% ipython --no-banner

In [1]: import numpy as np

In [2]: np.set_printoptions(precision=3, suppress=True, linewidth=160, legacy="1.25")

In [3]: def rd(a):
   ...:     return np.round(a, 3) + 0
   ...: 

In [4]: C = np.sign(np.array([[3, -3, -2, -1], [3, -1, -1, -2], [-3, 0, -3, -3], [-2, 0, 3, -2]]))

In [5]: out = (np.tril(C, -1) + np.eye(4)) @ (np.triu(C, 1) + np.eye(4))

In [6]: vals = np.array([2, 1, 1, 2])

In [7]: E = np.rint(out * vals @ np.linalg.inv(out)) + 0

In [8]: E
Out[8]: 
array([[ 3.,  1., -1.,  3.],
       [ 2.,  2.,  0.,  2.],
       [-2., -1.,  3., -4.],
       [-2., -1.,  1., -2.]])

In [9]: vals, vecs = np.linalg.eig(E)

In [10]: rd(np.sort(np.linalg.eigvals(E @ E)))
Out[10]: array([1., 1., 4., 4.])

In [11]: rd(vals)
Out[11]: array([2., 1., 1., 2.])

In [12]: np.trace(E)
Out[12]: 6.0

In [13]: rd(np.linalg.matrix_power(E, 4))
Out[13]: 
array([[ 31.,  15., -15.,  45.],
       [ 30.,  16.,   0.,  30.],
       [-30., -15.,  31., -60.],
       [-30., -15.,  15., -44.]])

In [14]: rd(np.linalg.det(E))
Out[14]: 4.0

In [15]: np.allclose(E @ E.T, E.T @ E)
Out[15]: False

In [16]: (E - E.T) / 2
Out[16]: 
array([[ 0. , -0.5,  0.5,  2.5],
       [ 0.5,  0. ,  0.5,  1.5],
       [-0.5, -0.5,  0. , -2.5],
       [-2.5, -1.5,  2.5,  0. ]])

In [17]: rd(np.abs(np.linalg.eigvals(E)).max())
Out[17]: 2.0

In [18]: E.inv()
---------------------------------------------------------------------------
AttributeError                            Traceback (most recent call last)
Cell In[18], line 1
----> 1 E.inv()

AttributeError: 'numpy.ndarray' object has no attribute 'inv'

In [19]: (E + E.T) / 2
Out[19]: 
array([[ 3. ,  1.5, -1.5,  0.5],
       [ 1.5,  2. , -0.5,  0.5],
       [-1.5, -0.5,  3. , -1.5],
       [ 0.5,  0.5, -1.5, -2. ]])

In [20]: np.einsum("ij,ji->", E, E)
Out[20]: 10.0

In [21]: rd(np.linalg.eigvals(E).sum().real)
Out[21]: 6.0

In [22]: rd(np.linalg.eigvals(E))
Out[22]: array([2., 1., 1., 2.])

In [23]: x = np.array([3, -3, -1, -2])

In [24]: rhs = E @ x

In [25]: beta, lr = np.zeros(4), 1 / np.linalg.norm(E, 2) ** 2

In [26]: for i in range(40):
    ...:     beta -= lr * E.T @ (E @ beta - rhs)
    ...:     if i % 10 == 0: print(i, round(np.linalg.norm(E @ beta - rhs), 3))
    ...: 
0 3.92
10 3.398
20 2.999
30 2.661

In [27]: rd(beta)
Out[27]: array([ 0.665, -1.553, -0.11 , -0.334])

In [28]: out = E / np.linalg.norm(E, axis=1, keepdims=True)

In [29]: C2 = out @ out.T

In [30]: rd(np.degrees(np.arccos(np.clip(C2[0, 3], -1, 1))))
Out[30]: 171.87

In [31]: (np.abs(C2) > 0.9).astype(int)
Out[31]: 
array([[1, 1, 0, 1],
       [1, 1, 0, 1],
       [0, 0, 1, 1],
       [1, 1, 1, 1]])

In [32]: rd(np.linalg.norm(out, axis=1))
Out[32]: array([1., 1., 1., 1.])

In [33]: np.argwhere(np.triu(np.abs(C2) > 0.95, 1))
Out[33]: array([[0, 3]])

In [34]: rd(C2)
Out[34]: 
array([[ 1.   ,  0.904, -0.898, -0.99 ],
       [ 0.904,  1.   , -0.738, -0.913],
       [-0.898, -0.738,  1.   ,  0.924],
       [-0.99 , -0.913,  0.924,  1.   ]])

In [35]: data = np.load("w.npy")

In [36]: data
Out[36]: 
array([[ 0,  0,  0,  0,  0,  0,  0,  0,  0,  0,  0],
       [ 0, -1,  0,  0,  0,  0,  0,  0,  0,  0,  0],
       [ 0,  0,  2,  0,  0,  0,  0,  0,  0,  0,  0],
       [ 0,  0,  0,  0,  0,  0,  0,  0,  0,  0,  0],
       [ 0,  0,  0,  0, -2,  0,  0,  0,  0,  0,  0],
       [ 0,  0,  0,  0,  0, -1,  0,  0,  0,  0,  0],
       [ 0,  0,  0,  0,  0,  0, -1,  0,  0,  0,  0],
       [ 0,  0,  0,  0,  0,  0,  0,  0,  0,  0,  0],
       [ 0,  0,  0,  0,  0,  0,  0,  0, -2,  0,  0],
       [ 0,  0,  0,  0,  0,  0,  0,  0,  0,  0,  0],
       [ 0,  0,  0,  0,  0,  0,  0,  0,  0,  0, -1]])

In [37]: np.flatnonzero(np.linalg.matrix_power((data != 0) + (data.T != 0) + np.eye(11), 11)[2])
Out[37]: array([2])

In [38]: rd(np.sort(np.linalg.eigvals(data).real))
Out[38]: array([-2., -2., -1., -1., -1., -1.,  0.,  0.,  0.,  0.,  2.])

In [39]: x = np.array([-2, 0, 2, 3])

In [40]: np.linalg.norm(E @ x) <= np.linalg.norm(E, 2) * np.linalg.norm(x) + 1e-9
Out[40]: True

In [41]: (E @ x).argmax()
Out[41]: 1

In [42]: E @ x
Out[42]: array([ 1.,  2., -2.,  0.])

In [43]: rk = np.linalg.matrix_rank(data)

In [44]: rk
Out[44]: 7

In [45]: N = np.linalg.svd(data)[2][rk:].T

In [46]: N.shape
Out[46]: (11, 4)

In [47]: np.linalg.matrix_rank(data.T @ data), np.linalg.matrix_rank(data @ data.T)
Out[47]: (7, 7)

In [48]: np.allclose(data @ N, 0)
Out[48]: True

In [49]: N @ N.T
Out[49]: 
array([[1., 0., 0., 0., 0., 0., 0., 0., 0., 0., 0.],
       [0., 0., 0., 0., 0., 0., 0., 0., 0., 0., 0.],
       [0., 0., 0., 0., 0., 0., 0., 0., 0., 0., 0.],
       [0., 0., 0., 1., 0., 0., 0., 0., 0., 0., 0.],
       [0., 0., 0., 0., 0., 0., 0., 0., 0., 0., 0.],
       [0., 0., 0., 0., 0., 0., 0., 0., 0., 0., 0.],
       [0., 0., 0., 0., 0., 0., 0., 0., 0., 0., 0.],
       [0., 0., 0., 0., 0., 0., 0., 1., 0., 0., 0.],
       [0., 0., 0., 0., 0., 0., 0., 0., 0., 0., 0.],
       [0., 0., 0., 0., 0., 0., 0., 0., 0., 1., 0.],
       [0., 0., 0., 0., 0., 0., 0., 0., 0., 0., 0.]])

In [50]: [int(np.linalg.matrix_rank(data[:i])) for i in range(1, len(data) + 1)]
Out[50]: [0, 1, 2, 2, 3, 4, 5, 5, 6, 6, 7]

In [51]: x = np.array([-2, -5, 0, 1, 4, -4, -5, 4, -5, 2, 1])

In [52]: a = np.maximum(data @ x, 0)

In [53]: np.maximum(data @ x, 0) - np.maximum(-data @ x, 0)
Out[53]: array([ 0,  5,  0,  0, -8,  4,  5,  0, 10,  0, -1])

In [54]: data.T @ a
Out[54]: array([  0,  -5,   0,   0,   0,  -4,  -5,   0, -20,   0,   0])

In [55]: rng = np.random.default_rng(80414)

In [56]: feats = (rng.random((9, 9)) < 0.3) + np.eye(9)

In [57]: feats /= feats.sum(axis=1, keepdims=True)

In [58]: rd(feats)
Out[58]: 
array([[0.167, 0.   , 0.   , 0.   , 0.167, 0.167, 0.167, 0.167, 0.167],
       [0.333, 0.667, 0.   , 0.   , 0.   , 0.   , 0.   , 0.   , 0.   ],
       [0.   , 0.167, 0.333, 0.167, 0.   , 0.167, 0.167, 0.   , 0.   ],
       [0.   , 0.   , 0.   , 1.   , 0.   , 0.   , 0.   , 0.   , 0.   ],
       [0.   , 0.   , 0.25 , 0.25 , 0.5  , 0.   , 0.   , 0.   , 0.   ],
       [0.25 , 0.25 , 0.   , 0.   , 0.   , 0.25 , 0.   , 0.   , 0.25 ],
       [0.   , 0.   , 0.5  , 0.   , 0.   , 0.   , 0.5  , 0.   , 0.   ],
       [0.   , 0.5  , 0.   , 0.   , 0.   , 0.   , 0.   , 0.5  , 0.   ],
       [0.25 , 0.   , 0.25 , 0.   , 0.   , 0.   , 0.   , 0.   , 0.5  ]])

In [59]: Uu, s, VT = np.linalg.svd(feats, full_matrices=False)

In [60]: rd(VT @ VT.T)
Out[60]: 
array([[1., 0., 0., 0., 0., 0., 0., 0., 0.],
       [0., 1., 0., 0., 0., 0., 0., 0., 0.],
       [0., 0., 1., 0., 0., 0., 0., 0., 0.],
       [0., 0., 0., 1., 0., 0., 0., 0., 0.],
       [0., 0., 0., 0., 1., 0., 0., 0., 0.],
       [0., 0., 0., 0., 0., 1., 0., 0., 0.],
       [0., 0., 0., 0., 0., 0., 1., 0., 0.],
       [0., 0., 0., 0., 0., 0., 0., 1., 0.],
       [0., 0., 0., 0., 0., 0., 0., 0., 1.]])

In [61]: np.allclose(Uu * s @ VT, feats)
Out[61]: True

In [62]: rd(s / s[0])
Out[62]: array([1.   , 0.934, 0.772, 0.587, 0.463, 0.401, 0.288, 0.202, 0.022])

In [63]: rd(Uu.T @ Uu)
Out[63]: 
array([[1., 0., 0., 0., 0., 0., 0., 0., 0.],
       [0., 1., 0., 0., 0., 0., 0., 0., 0.],
       [0., 0., 1., 0., 0., 0., 0., 0., 0.],
       [0., 0., 0., 1., 0., 0., 0., 0., 0.],
       [0., 0., 0., 0., 1., 0., 0., 0., 0.],
       [0., 0., 0., 0., 0., 1., 0., 0., 0.],
       [0., 0., 0., 0., 0., 0., 1., 0., 0.],
       [0., 0., 0., 0., 0., 0., 0., 1., 0.],
       [0., 0., 0., 0., 0., 0., 0., 0., 1.]])

In [64]: rd(Uu.T @ feats @ VT.T)
Out[64]: 
array([[1.091, 0.   , 0.   , 0.   , 0.   , 0.   , 0.   , 0.   , 0.   ],
       [0.   , 1.019, 0.   , 0.   , 0.   , 0.   , 0.   , 0.   , 0.   ],
       [0.   , 0.   , 0.842, 0.   , 0.   , 0.   , 0.   , 0.   , 0.   ],
       [0.   , 0.   , 0.   , 0.641, 0.   , 0.   , 0.   , 0.   , 0.   ],
       [0.   , 0.   , 0.   , 0.   , 0.506, 0.   , 0.   , 0.   , 0.   ],
       [0.   , 0.   , 0.   , 0.   , 0.   , 0.438, 0.   , 0.   , 0.   ],
       [0.   , 0.   , 0.   , 0.   , 0.   , 0.   , 0.314, 0.   , 0.   ],
       [0.   , 0.   , 0.   , 0.   , 0.   , 0.   , 0.   , 0.221, 0.   ],
       [0.   , 0.   , 0.   , 0.   , 0.   , 0.   , 0.   , 0.   , 0.024]])

In [65]: rd(np.sqrt((s ** 2).sum())), rd(np.linalg.norm(feats))
Out[65]: (1.986, 1.986)

In [66]: Uu.shape, s.shape, VT.shape
Out[66]: ((9, 9), (9,), (9, 9))
